$ python -q
>>> import numpy as np
>>> import numpy.linalg as la
>>> np.set_printoptions(precision=2, suppress=True, linewidth=120)
>>> A = np.load("x.npy")
>>> A
array([[ 5.,  5.,  0.,  0.,  0.,  0.],
       [ 5., -6.,  5.,  0.,  0.,  0.],
       [ 0.,  5., -3.,  5.,  0.,  0.],
       [ 0.,  0.,  5., -1.,  5.,  0.],
       [ 0.,  0.,  0.,  5.,  6.,  5.],
       [ 0.,  0.,  0.,  0.,  5., -7.]])
>>> # symmetric
>>> M2 = A / la.norm(A, axis=1, keepdims=True)
>>> G = M2 @ M2.T
>>> (G - 2 * np.eye(6)).round(6).argmax(axis=1)
array([2, 3, 0, 5, 3, 3])
>>> G[5]
array([ 0.  ,  0.  ,  0.  ,  0.41, -0.06,  1.  ])
>>> G
array([[ 1.  , -0.08,  0.46,  0.  ,  0.  ,  0.  ],
       [-0.08,  1.  , -0.63,  0.38,  0.  ,  0.  ],
       [ 0.46, -0.63,  1.  , -0.36,  0.35,  0.  ],
       [ 0.  ,  0.38, -0.36,  1.  ,  0.38,  0.41],
       [ 0.  ,  0.  ,  0.35,  0.38,  1.  , -0.06],
       [ 0.  ,  0.  ,  0.  ,  0.41, -0.06,  1.  ]])
>>> np.argwhere(np.triu(np.abs(G) > 0.95, 1))
array([], shape=(0, 2), dtype=int64)
>>> (np.abs(G) > 0.9).astype(int)
array([[1, 0, 0, 0, 0, 0],
       [0, 1, 0, 0, 0, 0],
       [0, 0, 1, 0, 0, 0],
       [0, 0, 0, 1, 0, 0],
       [0, 0, 0, 0, 1, 0],
       [0, 0, 0, 0, 0, 1]])
>>> rng = np.random.default_rng(51963)
>>> lab = rng.permutation(6)
>>> lab
array([4, 5, 1, 2, 3, 0])
>>> M2 = G[lab][:, lab]
>>> np.allclose(M2, G)
False
>>> M = np.load("dump.npy")
>>> M
array([[ 0., -9.],
       [-9.,  0.]])
>>> vals, vecs = la.eigh(M)
>>> la.eigvalsh(M @ M)
array([81., 81.])
>>> np.abs(vecs[:, -1])
array([0.71, 0.71])
>>> np.round(vecs @ np.diag(vals) @ vecs.T, 2) + 0
array([[ 0., -9.],
       [-9.,  0.]])
>>> vals, vecs = la.eig(M)
>>> np.sort(la.eigvals(M.T))
array([-9.,  9.])
>>> vec = np.array([0, -2])
>>> a = np.maximum(M @ vec, 0)
>>> M * (a > 1e-9)[:, None]
array([[ 0., -9.],
       [-0.,  0.]])
>>> np.maximum(M @ vec, 0) - np.maximum(-M @ vec, 0)
array([18.,  0.])
>>> u = np.array([2, 1])
>>> np.array([np.convolve(row, u, "same") for row in M])
array([[  0., -18.],
       [-18.,  -9.]])
>>> np.convolve(M[0], u)
array([  0., -18.,  -9.])
>>> np.correlate(M[0], M[1], "full")
array([ 0.,  0., 81.])
>>> (M + M.T) / 2
array([[ 0., -9.],
       [-9.,  0.]])
>>> M @ M
array([[81.,  0.],
       [ 0., 81.]])
>>> la.matrix_power(M, 3)
array([[   0., -729.],
       [-729.,    0.]])
>>> np.trace(M)
np.float64(0.0)
>>> (M - M.T) / 2
array([[0., 0.],
       [0., 0.]])
>>> J = np.loadtxt("sample19.csv", delimiter=",")
>>> J
array([[ 0.61, -0.18,  0.98,  0.24],
       [-0.18,  0.87, -0.76,  1.07],
       [ 0.98, -0.76,  1.83, -0.27],
       [ 0.24,  1.07, -0.27,  1.69]])
>>> # null space of dimension 2
>>> rk = la.matrix_rank(J)
>>> rk
np.int64(2)
>>> ns = la.svd(J)[2][rk:].T
>>> ns.shape
(4, 2)
>>> [int(la.matrix_rank(J[:i])) for i in range(1, len(J) + 1)]
[1, 2, 2, 2]
>>> la.matrix_rank(J.T @ J), la.matrix_rank(J @ J.T)
(np.int64(2), np.int64(2))
>>> ns @ ns.T
array([[ 0.73,  0.03, -0.4 , -0.18],
       [ 0.03,  0.69,  0.21, -0.41],
       [-0.4 ,  0.21,  0.3 , -0.03],
       [-0.18, -0.41, -0.03,  0.28]])
>>> np.allclose(J @ ns, 0)
True
>>> vals, vecs = la.eigh(J)
>>> vec = np.array([0, 1, 7, 7])
>>> round(float(vec @ J @ vec / (vec @ vec)), 2), round(float(vals[0]), 2), np.round(vals[-1], 2)
(1.53, -0.0, np.float64(3.0))
>>> vecs * np.maximum(vals, 0) @ vecs.T
array([[ 0.61, -0.18,  0.98,  0.24],
       [-0.18,  0.87, -0.76,  1.07],
       [ 0.98, -0.76,  1.83, -0.27],
       [ 0.24,  1.07, -0.27,  1.69]])
>>> round(float(np.abs(J).sum(axis=1).max()), 2), round(float(np.abs(vals).max()), 2)
(3.83, 3.0)
>>> np.round(la.eigvalsh(J[1:, 1:]), 2) + 0
array([0.  , 1.52, 2.87])
>>> U, s, Vh = la.svd(J)
>>> np.argmax(s[:-1] / (s[1:] + 1e-6)) + 1
np.int64(2)
>>> s.round(2) + 0
array([3., 2., 0., 0.])
>>> M2 = U[:, :2] @ np.diag(s[:2]) @ Vh[:2]
>>> np.round(la.norm(J - M2, 2), 2), np.round(s[2], 2)
(np.float64(0.0), np.float64(0.0))
>>> np.round(la.norm(J - M2) / la.norm(J), 2)
np.float64(0.0)
>>> la.matrix_rank(J, rtol=0.05)
np.int64(2)
>>> la.matrix_rank(J, rtol=0.1)
np.int64(2)
>>> U, s, Vh = la.svd(J, full_matrices=False)
>>> np.round(s / s[0], 2) + 0
array([1.  , 0.67, 0.  , 0.  ])
>>> np.round(U.T @ J @ Vh.T, 2) + 0
array([[3., 0., 0., 0.],
       [0., 2., 0., 0.],
       [0., 0., 0., 0.],
       [0., 0., 0., 0.]])
>>> s.round(2) + 0
array([3., 2., 0., 0.])
>>> U.shape, s.shape, Vh.shape
((4, 4), (4,), (4, 4))
>>> np.cumsum(s ** 2) / np.sum(s ** 2)
array([0.69, 1.  , 1.  , 1.  ])
>>> np.round(np.sqrt((s ** 2).sum()), 2), round(float(la.norm(J)), 2)
(np.float64(3.61), 3.61)
>>> np.round(U.T @ U, 2) + 0
array([[1., 0., 0., 0.],
       [0., 1., 0., 0.],
       [0., 0., 1., 0.],
       [0., 0., 0., 1.]])
>>> data = np.load("w.npy")
>>> data
array([[ 3,  0,  0, -3, -9, -6],
       [ 2,  3, -3,  1, -6, -7],
       [-4,  3, -3,  7, 12,  5],
       [ 2,  1, -1, -1, -6, -5]])
>>> # rank 2
>>> M2 = np.array([[6, 0], [5, 2], [3, 0], [7, 3], [7, 8], [2, 7]])
>>> la.matrix_rank(np.vstack([data, M2.T]))
np.int64(4)
>>> np.einsum("ij->j", data)
array([  3,   7,  -7,   4,  -9, -13])
>>> np.einsum("ik,kj->ji", data, M2)
array([[ -78,  -31,  125,  -45],
       [-123,  -88,  158,  -84]])
>>> U, s, Vh = la.svd(data)
>>> vecs = Vh[:(s > 1e-8).sum()]
>>> vec = data[1] + 4 * data[3] + rng.integers(2) * np.eye(6)[0]
>>> vec
array([ 10.,   7.,  -7.,  -3., -30., -27.])
>>> np.allclose(vecs.T @ vecs @ vec, vec)
True
>>> np.diag(vecs.T @ vecs)
array([0.07, 0.25, 0.25, 0.36, 0.61, 0.46])
>>> round(float(la.norm(vec - vecs.T @ vecs @ vec)), 2)
0.0
>>> [round(float(x), 2) for x in la.svd(data, compute_uv=False)[:3]]
[22.12, 8.58, 0.0]
>>> np.argsort(-la.norm(data, axis=0).round(6), kind="stable")[:3]
array([4, 5, 3])
>>> K = np.load("block0.npy")
>>> K
array([[-9,  2,  0,  0,  0,  0],
       [-2,  4,  0,  0,  0,  0],
       [ 0,  0,  6,  0,  1,  0],
       [ 0,  0,  0, -1,  0, -8],
       [ 0,  0,  1,  0, -5,  0],
       [ 0,  0,  0, -8,  0,  4]])
>>> # splits into 3 blocks
>>> lab = rng.permutation(6)
>>> lab
array([3, 4, 0, 5, 2, 1])
>>> M2 = K[lab][:, lab]
>>> np.diag(M2)
array([-1, -5, -9,  4,  6,  4])
>>> vec = np.array([2, 1, 0, 0, 2, 2])
>>> K * vec
array([[-18,   2,   0,   0,   0,   0],
       [ -4,   4,   0,   0,   0,   0],
       [  0,   0,   0,   0,   2,   0],
       [  0,   0,   0,   0,   0, -16],
       [  0,   0,   0,   0, -10,   0],
       [  0,   0,   0,   0,   0,   8]])
>>> la.norm(K @ vec) <= la.norm(K, 2) * la.norm(vec) + 1e-9
np.True_
>>> K @ np.eye(6)[3]
array([ 0.,  0.,  0., -1.,  0., -8.])
>>> (K @ vec).argmax()
np.int64(5)
>>> K @ np.ones(6)
array([-7.,  2.,  7., -9., -4., -4.])
>>> K @ vec
array([-16,   0,   2, -16, -10,   8])
>>> np.sign((K @ vec).round(6))
array([-1,  0,  1, -1, -1,  1])
>>> K @ (2 * vec)
array([-32,   0,   4, -32, -20,  16])
>>> X = np.load("test5.npy")
>>> X
array([[-1, -5, -3, -3],
       [-5, -1, -5, -3],
       [-3, -5, -1, -5],
       [-3, -3, -5, -1]])
>>> # symmetric
>>> vals, vecs = la.eigh(X)
>>> vec = np.array([0, 1, 0, 0])
>>> vec @ X @ vec
np.int64(-1)
>>> (np.sign(vecs[:, -1].round(6)) == np.sign(vecs[0, -1].round(6))).astype(int)
array([1, 0, 1, 0])
>>> vec @ X @ vec / (vec @ vec), round(vals[0], 2), round(vals[-1], 2)
(np.float64(-1.0), np.float64(-13.06), np.float64(5.24))
